In [1]: import numpy as np

In [2]: from numpy import linalg as LA

In [3]: np.set_printoptions(precision=2, suppress=True, linewidth=140)

In [4]: tidy = lambda a: np.round(a, 2) + 0

In [5]: K = np.loadtxt("run3.csv", delimiter=",")

In [6]: K
Out[6]: 
array([[-1.,  0.,  0.,  0.,  0.,  0.,  0., -2.,  0.],
       [ 0.,  1.,  0.,  1.,  2.,  2.,  0.,  0.,  0.],
       [ 1.,  0., -2.,  0.,  0.,  0.,  1.,  0.,  0.],
       [ 0.,  1.,  0.,  1., -2., -1.,  0.,  0.,  0.],
       [ 0., -1.,  0., -2., -2.,  1.,  0.,  0.,  0.],
       [ 0.,  1.,  0.,  1.,  0., -2.,  0.,  0.,  0.],
       [ 1.,  0.,  2.,  0.,  0.,  0.,  2.,  2.,  0.],
       [ 0.,  0., -1.,  0.,  0.,  0.,  2., -2.,  0.],
       [ 0.,  0.,  0.,  0.,  0.,  0.,  0.,  0., -2.]])

In [7]: print(LA.lstsq(K[:-1].T, K[-1])[2])
7

In [8]: tidy(LA.matrix_power(K, 2))
Out[8]: 
array([[ 1.,  0.,  2.,  0.,  0.,  0., -4.,  6.,  0.],
       [ 0.,  2.,  0.,  0., -4., -1.,  0.,  0.,  0.],
       [-2.,  0.,  6.,  0.,  0.,  0.,  0.,  0.,  0.],
       [ 0.,  3.,  0.,  5.,  4.,  1.,  0.,  0.,  0.],
       [ 0.,  0.,  0.,  2.,  6., -4.,  0.,  0.,  0.],
       [ 0.,  0.,  0.,  0.,  0.,  5.,  0.,  0.,  0.],
       [ 3.,  0., -2.,  0.,  0.,  0., 10., -2.,  0.],
       [ 1.,  0.,  8.,  0.,  0.,  0., -1.,  8.,  0.],
       [ 0.,  0.,  0.,  0.,  0.,  0.,  0.,  0.,  4.]])

In [9]: np.allclose(K @ K.T, K.T @ K)
Out[9]: False

In [10]: (K + K.T) / 2
Out[10]: 
array([[-1. ,  0. ,  0.5,  0. ,  0. ,  0. ,  0.5, -1. ,  0. ],
       [ 0. ,  1. ,  0. ,  1. ,  0.5,  1.5,  0. ,  0. ,  0. ],
       [ 0.5,  0. , -2. ,  0. ,  0. ,  0. ,  1.5, -0.5,  0. ],
       [ 0. ,  1. ,  0. ,  1. , -2. ,  0. ,  0. ,  0. ,  0. ],
       [ 0. ,  0.5,  0. , -2. , -2. ,  0.5,  0. ,  0. ,  0. ],
       [ 0. ,  1.5,  0. ,  0. ,  0.5, -2. ,  0. ,  0. ,  0. ],
       [ 0.5,  0. ,  1.5,  0. ,  0. ,  0. ,  2. ,  2. ,  0. ],
       [-1. ,  0. , -0.5,  0. ,  0. ,  0. ,  2. , -2. ,  0. ],
       [ 0. ,  0. ,  0. ,  0. ,  0. ,  0. ,  0. ,  0. , -2. ]])

In [11]: tidy(np.sort(np.abs(LA.eigvals(K))))
Out[11]: array([0.  , 0.73, 2.  , 2.24, 2.24, 2.73, 2.89, 3.  , 3.  ])

In [12]: np.trace(K)
Out[12]: np.float64(-7.0)

In [13]: K.inv()
AttributeError: 'numpy.ndarray' object has no attribute 'inv'


In [14]: LA.determinant(K)
AttributeError: module 'numpy.linalg' has no attribute 'determinant'


In [15]: A = np.diag(np.array([4, 4, 2, 2, 0])) + -3 * np.eye(5, k=1) + -3 * np.eye(5, k=-1)

In [16]: print(A)
[[ 4. -3.  0.  0.  0.]
 [-3.  4. -3.  0.  0.]
 [ 0. -3.  2. -3.  0.]
 [ 0.  0. -3.  2. -3.]
 [ 0.  0.  0. -3.  0.]]

In [17]: print(tidy(LA.eigvalsh(A).min()))
-3.22

In [18]: [round(float(LA.det(A[:i, :i])), 2) + 0 for i in range(1, 6)]
Out[18]: [4.0, 7.0, -22.0, -107.0, 198.0]

In [19]: LA.cholesky(A)
LinAlgError: Matrix is not positive definite


In [20]: x0 = np.array([2, 0, 4, 5, 3])

In [21]: h1 = np.maximum(A @ x0, 0)

In [22]: print(tidy(np.tanh(A @ x0)))
[ 1. -1. -1. -1. -1.]

In [23]: np.maximum(A @ (3 * x0), 0)
Out[23]: array([24.,  0.,  0.,  0.,  0.])

In [24]: np.flatnonzero(h1 > 1e-9)
Out[24]: array([0])

In [25]: h1
Out[25]: array([8., 0., 0., 0., 0.])

In [26]: X = -2 * np.eye(10) + np.eye(10, k=1)

In [27]: X
Out[27]: 
array([[-2.,  1.,  0.,  0.,  0.,  0.,  0.,  0.,  0.,  0.],
       [ 0., -2.,  1.,  0.,  0.,  0.,  0.,  0.,  0.,  0.],
       [ 0.,  0., -2.,  1.,  0.,  0.,  0.,  0.,  0.,  0.],
       [ 0.,  0.,  0., -2.,  1.,  0.,  0.,  0.,  0.,  0.],
       [ 0.,  0.,  0.,  0., -2.,  1.,  0.,  0.,  0.,  0.],
       [ 0.,  0.,  0.,  0.,  0., -2.,  1.,  0.,  0.,  0.],
       [ 0.,  0.,  0.,  0.,  0.,  0., -2.,  1.,  0.,  0.],
       [ 0.,  0.,  0.,  0.,  0.,  0.,  0., -2.,  1.,  0.],
       [ 0.,  0.,  0.,  0.,  0.,  0.,  0.,  0., -2.,  1.],
       [ 0.,  0.,  0.,  0.,  0.,  0.,  0.,  0.,  0., -2.]])

In [28]: LA.matrix_rank(X - X[0, 0] * np.eye(10))
Out[28]: np.int64(9)

In [29]: tidy(np.sort(LA.eigvals(X)))
Out[29]: array([-2., -2., -2., -2., -2., -2., -2., -2., -2., -2.])

In [30]: [int(LA.matrix_rank(LA.matrix_power(X, p))) for p in range(1, 11)]
Out[30]: [10, 10, 10, 10, 10, 10, 10, 10, 10, 10]

In [31]: np.prod(np.diag(X)), tidy(LA.det(X))
Out[31]: (np.float64(1024.0), np.float64(1024.0))

In [32]: data = np.array([[1, 2, 1, 3, 0, 2, 3, 2, 1, 3, 0],
    ...:     [2, 0, 1, 3, 0, 2, 0, 1, 1, 0, 3],
    ...:     [1, 1, 2, 0, 1, 0, 1, 3, 2, 2, 3],
    ...:     [3, 0, 0, 3, 0, 3, 2, 3, 0, 0, 1],
    ...:     [0, 1, 3, 2, 2, 3, 3, 0, 1, 2, 2],
    ...:     [3, 2, 0, 2, 1, 2, 1, 0, 2, 1, 2],
    ...:     [3, 3, 1, 3, 3, 2, 3, 0, 1, 1, 1],
    ...:     [2, 1, 0, 1, 0, 0, 0, 3, 3, 0, 1],
    ...:     [3, 1, 3, 1, 1, 3, 1, 2, 2, 3, 3],
    ...:     [0, 3, 1, 3, 2, 2, 1, 3, 1, 2, 2],
    ...:     [1, 0, 2, 0, 3, 0, 3, 1, 3, 3, 3]])

In [33]: data
Out[33]: 
array([[1, 2, 1, 3, 0, 2, 3, 2, 1, 3, 0],
       [2, 0, 1, 3, 0, 2, 0, 1, 1, 0, 3],
       [1, 1, 2, 0, 1, 0, 1, 3, 2, 2, 3],
       [3, 0, 0, 3, 0, 3, 2, 3, 0, 0, 1],
       [0, 1, 3, 2, 2, 3, 3, 0, 1, 2, 2],
       [3, 2, 0, 2, 1, 2, 1, 0, 2, 1, 2],
       [3, 3, 1, 3, 3, 2, 3, 0, 1, 1, 1],
       [2, 1, 0, 1, 0, 0, 0, 3, 3, 0, 1],
       [3, 1, 3, 1, 1, 3, 1, 2, 2, 3, 3],
       [0, 3, 1, 3, 2, 2, 1, 3, 1, 2, 2],
       [1, 0, 2, 0, 3, 0, 3, 1, 3, 3, 3]])

In [34]: w1 = np.array([[3, -3, 0, 0],
    ...:     [-3, 1, -3, 2],
    ...:     [-3, -5, -3, 1],
    ...:     [5, -1, 5, -5],
    ...:     [-5, -3, 4, 1],
    ...:     [-3, 5, -1, 0],
    ...:     [5, 0, -4, -3],
    ...:     [-3, 0, -1, 3],
    ...:     [-1, 2, 0, -5],
    ...:     [-5, -4, -5, -3],
    ...:     [-1, -4, -3, -4]])

In [35]: beta = np.array([1, 0, 0, -2])

In [36]: hid = np.maximum(data @ w1 + beta, 0)

In [37]: tidy((hid > 0).mean(axis=0))
Out[37]: array([0.18, 0.  , 0.  , 0.  ])

In [38]: hid
Out[38]: 
array([[ 0,  0,  0,  0],
       [ 6,  0,  0,  0],
       [ 0,  0,  0,  0],
       [16,  0,  0,  0],
       [ 0,  0,  0,  0],
       [ 0,  0,  0,  0],
       [ 0,  0,  0,  0],
       [ 0,  0,  0,  0],
       [ 0,  0,  0,  0],
       [ 0,  0,  0,  0],
       [ 0,  0,  0,  0]])

In [39]: basis = np.array([[0, 2], [0, 2], [0, 1], [1, 1]])

In [40]: hid @ basis
Out[40]: 
array([[ 0,  0],
       [ 0, 12],
       [ 0,  0],
       [ 0, 32],
       [ 0,  0],
       [ 0,  0],
       [ 0,  0],
       [ 0,  0],
       [ 0,  0],
       [ 0,  0],
       [ 0,  0]])

In [41]: rng = np.random.default_rng(992341)

In [42]: B = data + rng.integers(-2, 3, (11, 1)) @ rng.integers(-2, 3, (1, 11))

In [43]: B
Out[43]: 
array([[ 1,  2,  1,  3,  0,  2,  3,  2,  1,  3,  0],
       [ 0, -4, -3, -1, -2,  6, -2,  1,  1,  0,  1],
       [ 1,  1,  2,  0,  1,  0,  1,  3,  2,  2,  3],
       [ 4,  2,  2,  5,  1,  1,  3,  3,  0,  0,  2],
       [ 1,  3,  5,  4,  3,  1,  4,  0,  1,  2,  3],
       [ 1, -2, -4, -2, -1,  6, -1,  0,  2,  1,  0],
       [ 3,  3,  1,  3,  3,  2,  3,  0,  1,  1,  1],
       [ 2,  1,  0,  1,  0,  0,  0,  3,  3,  0,  1],
       [ 2, -1,  1, -1,  0,  5,  0,  2,  2,  3,  2],
       [ 1,  5,  3,  5,  3,  0,  2,  3,  1,  2,  3],
       [ 1,  0,  2,  0,  3,  0,  3,  1,  3,  3,  3]])

In [44]: print(LA.matrix_rank(B - data, tol=1e-8))
1

In [45]: print(np.abs(B - data).sum(axis=1))
[ 0 24  0 12 12 24  0  0 12 12  0]

In [46]: B - data
Out[46]: 
array([[ 0,  0,  0,  0,  0,  0,  0,  0,  0,  0,  0],
       [-2, -4, -4, -4, -2,  4, -2,  0,  0,  0, -2],
       [ 0,  0,  0,  0,  0,  0,  0,  0,  0,  0,  0],
       [ 1,  2,  2,  2,  1, -2,  1,  0,  0,  0,  1],
       [ 1,  2,  2,  2,  1, -2,  1,  0,  0,  0,  1],
       [-2, -4, -4, -4, -2,  4, -2,  0,  0,  0, -2],
       [ 0,  0,  0,  0,  0,  0,  0,  0,  0,  0,  0],
       [ 0,  0,  0,  0,  0,  0,  0,  0,  0,  0,  0],
       [-1, -2, -2, -2, -1,  2, -1,  0,  0,  0, -1],
       [ 1,  2,  2,  2,  1, -2,  1,  0,  0,  0,  1],
       [ 0,  0,  0,  0,  0,  0,  0,  0,  0,  0,  0]])

In [47]: tidy(LA.svd(B - data, compute_uv=False))
Out[47]: array([15.49,  0.  ,  0.  ,  0.  ,  0.  ,  0.  ,  0.  ,  0.  ,  0.  ,  0.  ,  0.  ])

In [48]: F = np.diag(np.array([-3, 5, 3, 3, 5, 3, -4, 0])) + 3 * np.eye(8, k=1) + 3 * np.eye(8, k=-1)

In [49]: F
Out[49]: 
array([[-3.,  3.,  0.,  0.,  0.,  0.,  0.,  0.],
       [ 3.,  5.,  3.,  0.,  0.,  0.,  0.,  0.],
       [ 0.,  3.,  3.,  3.,  0.,  0.,  0.,  0.],
       [ 0.,  0.,  3.,  3.,  3.,  0.,  0.,  0.],
       [ 0.,  0.,  0.,  3.,  5.,  3.,  0.,  0.],
       [ 0.,  0.,  0.,  0.,  3.,  3.,  3.,  0.],
       [ 0.,  0.,  0.,  0.,  0.,  3., -4.,  3.],
       [ 0.,  0.,  0.,  0.,  0.,  0.,  3.,  0.]])

In [50]: x0 = np.array([2, 3, -1, -3, 2, 0, 3, -1])

In [51]: y = F @ x0

In [52]: y
Out[52]: array([  3.,  18.,  -3.,  -6.,   1.,  15., -15.,   9.])

In [53]: tidy(LA.solve(F.T, F[3]))
Out[53]: array([0., 0., 0., 1., 0., 0., 0., 0.])

In [54]: tidy(LA.solve(F, y + F[:, 1]))
Out[54]: array([ 2.,  4., -1., -3.,  2.,  0.,  3., -1.])

In [55]: tidy(LA.solve(F, y))
Out[55]: array([ 2.,  3., -1., -3.,  2.,  0.,  3., -1.])

In [56]: tidy(LA.svd(F, compute_uv=False))
Out[56]: array([9.16, 7.65, 6.45, 4.41, 4.18, 2.19, 1.39, 0.61])

In [57]: F[:, 8]
IndexError: index 8 is out of bounds for axis 1 with size 8


In [58]: np.count_nonzero(F)
Out[58]: np.int64(21)

In [59]: F - F[0]
Out[59]: 
array([[ 0.,  0.,  0.,  0.,  0.,  0.,  0.,  0.],
       [ 6.,  2.,  3.,  0.,  0.,  0.,  0.,  0.],
       [ 3.,  0.,  3.,  3.,  0.,  0.,  0.,  0.],
       [ 3., -3.,  3.,  3.,  3.,  0.,  0.,  0.],
       [ 3., -3.,  0.,  3.,  5.,  3.,  0.,  0.],
       [ 3., -3.,  0.,  0.,  3.,  3.,  3.,  0.],
       [ 3., -3.,  0.,  0.,  0.,  3., -4.,  3.],
       [ 3., -3.,  0.,  0.,  0.,  0.,  3.,  0.]])

In [60]: tidy(LA.norm(F))
Out[60]: np.float64(15.1)
